In [1]: import numpy as np

In [2]: from numpy import linalg as LA

In [3]: np.set_printoptions(precision=3, suppress=True, linewidth=140)

In [4]: def rd(a):
   ...:     return np.round(a, 3) + 0
   ...: 

In [5]: K = np.loadtxt("sample15.csv", delimiter=",")

In [6]: K
Out[6]: 
array([[  5.,   6.,   7.,   8.,   9.,  10.,  11.,  12.,  13.],
       [ 14.,  15.,  16.,  17.,  18.,  19.,  20.,  21.,  22.],
       [ 23.,  24.,  25.,  26.,  27.,  28.,  29.,  30.,  31.],
       [ 32.,  33.,  34.,  35.,  36.,  37.,  38.,  39.,  40.],
       [ 41.,  42.,  43.,  44.,  45.,  46.,  47.,  48.,  49.],
       [ 50.,  51.,  52.,  53.,  54.,  55.,  56.,  57.,  58.],
       [ 59.,  60.,  61.,  62.,  63.,  64.,  65.,  66.,  67.],
       [ 68.,  69.,  70.,  71.,  72.,  73.,  74.,  75.,  76.],
       [ 77.,  78.,  79.,  80.,  81.,  82.,  83.,  84.,  85.],
       [ 86.,  87.,  88.,  89.,  90.,  91.,  92.,  93.,  94.],
       [ 95.,  96.,  97.,  98.,  99., 100., 101., 102., 103.],
       [104., 105., 106., 107., 108., 109., 110., 111., 112.],
       [113., 114., 115., 116., 117., 118., 119., 120., 121.]])

In [7]: # rank 2

In [8]: np.unravel_index(np.abs(K).argmax(), K.shape)
Out[8]: (np.int64(12), np.int64(8))

In [9]: LA.matrix_rank(K)
Out[9]: np.int64(2)

In [10]: np.count_nonzero(K)
Out[10]: np.int64(117)

In [11]: K.sum(axis=1)
Out[11]: array([  81.,  162.,  243.,  324.,  405.,  486.,  567.,  648.,  729.,  810.,  891.,  972., 1053.])

In [12]: left, s, Vh = LA.svd(K)

In [13]: V = Vh[:(s > 1e-8).sum()]

In [14]: rng = np.random.default_rng(4049)

In [15]: x = K[2] + -3 * K[4] + rng.integers(2) * np.eye(9)[7]

In [16]: x
Out[16]: array([-100., -102., -104., -106., -108., -110., -112., -114., -116.])

In [17]: LA.matrix_rank(np.vstack([K, x]))
Out[17]: np.int64(2)

In [18]: np.allclose(V.T @ V @ x, x)
Out[18]: True

In [19]: rd(LA.norm(x - V.T @ V @ x))
Out[19]: np.float64(0.0)

In [20]: left, s, Vh = LA.svd(K, full_matrices=False)

In [21]: rd(left.T @ K @ Vh.T)
Out[21]: 
array([[773.083,   0.   ,   0.   ,   0.   ,   0.   ,   0.   ,   0.   ,   0.   ,   0.   ],
       [  0.   ,  13.159,   0.   ,   0.   ,   0.   ,   0.   ,   0.   ,   0.   ,   0.   ],
       [  0.   ,   0.   ,   0.   ,   0.   ,   0.   ,   0.   ,   0.   ,   0.   ,   0.   ],
       [  0.   ,   0.   ,   0.   ,   0.   ,   0.   ,   0.   ,   0.   ,   0.   ,   0.   ],
       [  0.   ,   0.   ,   0.   ,   0.   ,   0.   ,   0.   ,   0.   ,   0.   ,   0.   ],
       [  0.   ,   0.   ,   0.   ,   0.   ,   0.   ,   0.   ,   0.   ,   0.   ,   0.   ],
       [  0.   ,   0.   ,   0.   ,   0.   ,   0.   ,   0.   ,   0.   ,   0.   ,   0.   ],
       [  0.   ,   0.   ,   0.   ,   0.   ,   0.   ,   0.   ,   0.   ,   0.   ,   0.   ],
       [  0.   ,   0.   ,   0.   ,   0.   ,   0.   ,   0.   ,   0.   ,   0.   ,   0.   ]])

In [22]: rd(s / s[0])
Out[22]: array([1.   , 0.017, 0.   , 0.   , 0.   , 0.   , 0.   , 0.   , 0.   ])

In [23]: rd(s)
Out[23]: array([773.083,  13.159,   0.   ,   0.   ,   0.   ,   0.   ,   0.   ,   0.   ,   0.   ])

In [24]: rd(left.T @ left)
Out[24]: 
array([[1., 0., 0., 0., 0., 0., 0., 0., 0.],
       [0., 1., 0., 0., 0., 0., 0., 0., 0.],
       [0., 0., 1., 0., 0., 0., 0., 0., 0.],
       [0., 0., 0., 1., 0., 0., 0., 0., 0.],
       [0., 0., 0., 0., 1., 0., 0., 0., 0.],
       [0., 0., 0., 0., 0., 1., 0., 0., 0.],
       [0., 0., 0., 0., 0., 0., 1., 0., 0.],
       [0., 0., 0., 0., 0., 0., 0., 1., 0.],
       [0., 0., 0., 0., 0., 0., 0., 0., 1.]])

In [25]: rd(np.abs(Vh[0]))
Out[25]: array([0.317, 0.321, 0.325, 0.329, 0.333, 0.337, 0.341, 0.346, 0.35 ])

In [26]: rd(np.sqrt((s ** 2).sum())), rd(LA.norm(K))
Out[26]: (np.float64(773.195), np.float64(773.195))

In [27]: left, s, Vh = LA.svd(K)

In [28]: rd(s)
Out[28]: array([773.083,  13.159,   0.   ,   0.   ,   0.   ,   0.   ,   0.   ,   0.   ,   0.   ])

In [29]: M2 = left[:, :2] @ np.diag(s[:2]) @ Vh[:2]

In [30]: rd(np.abs(K - M2).max())
Out[30]: np.float64(0.0)

In [31]: LA.matrix_rank(K, rtol=0.05)
Out[31]: np.int64(1)

In [32]: rd(LA.norm(K - M2) / LA.norm(K))
Out[32]: np.float64(0.0)

In [33]: data = np.loadtxt("layer17.csv", delimiter=",")

In [34]: data
Out[34]: 
array([[-0.95,  7.  , -8.  ,  8.  ,  9.  ,  1.  , -4.  , -6.  , -4.  , -2.  ],
       [ 2.  ,  4.05,  0.  ,  7.  , -5.  , -4.  , -2.  ,  5.  ,  5.  ,  0.  ],
       [-6.  , -7.  ,  5.05, -9.  ,  8.  ,  9.  ,  3.  ,  3.  ,  3.  ,  8.  ],
       [-5.  , -1.  , -4.  , -2.95, -7.  , -2.  ,  1.  , -9.  ,  1.  , -9.  ],
       [ 5.  , -8.  , -5.  ,  2.  , -6.95, -7.  ,  8.  , -9.  ,  6.  , -8.  ],
       [-2.  ,  5.  ,  3.  ,  7.  , -7.  , -7.95, -3.  ,  6.  ,  3.  , -8.  ],
       [-1.  ,  6.  ,  0.  , -5.  , -7.  ,  3.  ,  2.05, -1.  , -4.  , -5.  ],
       [ 5.  , -2.  ,  5.  , -5.  ,  7.  ,  7.  , -8.  , -1.95, -9.  , -3.  ],
       [-1.  ,  8.  ,  9.  ,  8.  ,  1.  ,  1.  ,  7.  ,  2.  , -3.95,  1.  ],
       [-1.  ,  7.  , -8.  ,  8.  ,  9.  ,  1.  , -4.  , -6.  , -4.  , -1.95]])

In [35]: z = rng.permutation(10)

In [36]: z
Out[36]: array([3, 9, 0, 6, 2, 1, 8, 7, 5, 4])

In [37]: M2 = data[z][:, z]

In [38]: M2
Out[38]: 
array([[-2.95, -9.  , -5.  ,  1.  , -4.  , -1.  ,  1.  , -9.  , -2.  , -7.  ],
       [ 8.  , -1.95, -1.  , -4.  , -8.  ,  7.  , -4.  , -6.  ,  1.  ,  9.  ],
       [ 8.  , -2.  , -0.95, -4.  , -8.  ,  7.  , -4.  , -6.  ,  1.  ,  9.  ],
       [-5.  , -5.  , -1.  ,  2.05,  0.  ,  6.  , -4.  , -1.  ,  3.  , -7.  ],
       [-9.  ,  8.  , -6.  ,  3.  ,  5.05, -7.  ,  3.  ,  3.  ,  9.  ,  8.  ],
       [ 7.  ,  0.  ,  2.  , -2.  ,  0.  ,  4.05,  5.  ,  5.  , -4.  , -5.  ],
       [ 8.  ,  1.  , -1.  ,  7.  ,  9.  ,  8.  , -3.95,  2.  ,  1.  ,  1.  ],
       [-5.  , -3.  ,  5.  , -8.  ,  5.  , -2.  , -9.  , -1.95,  7.  ,  7.  ],
       [ 7.  , -8.  , -2.  , -3.  ,  3.  ,  5.  ,  3.  ,  6.  , -7.95, -7.  ],
       [ 2.  , -8.  ,  5.  ,  8.  , -5.  , -8.  ,  6.  , -9.  , -7.  , -6.95]])
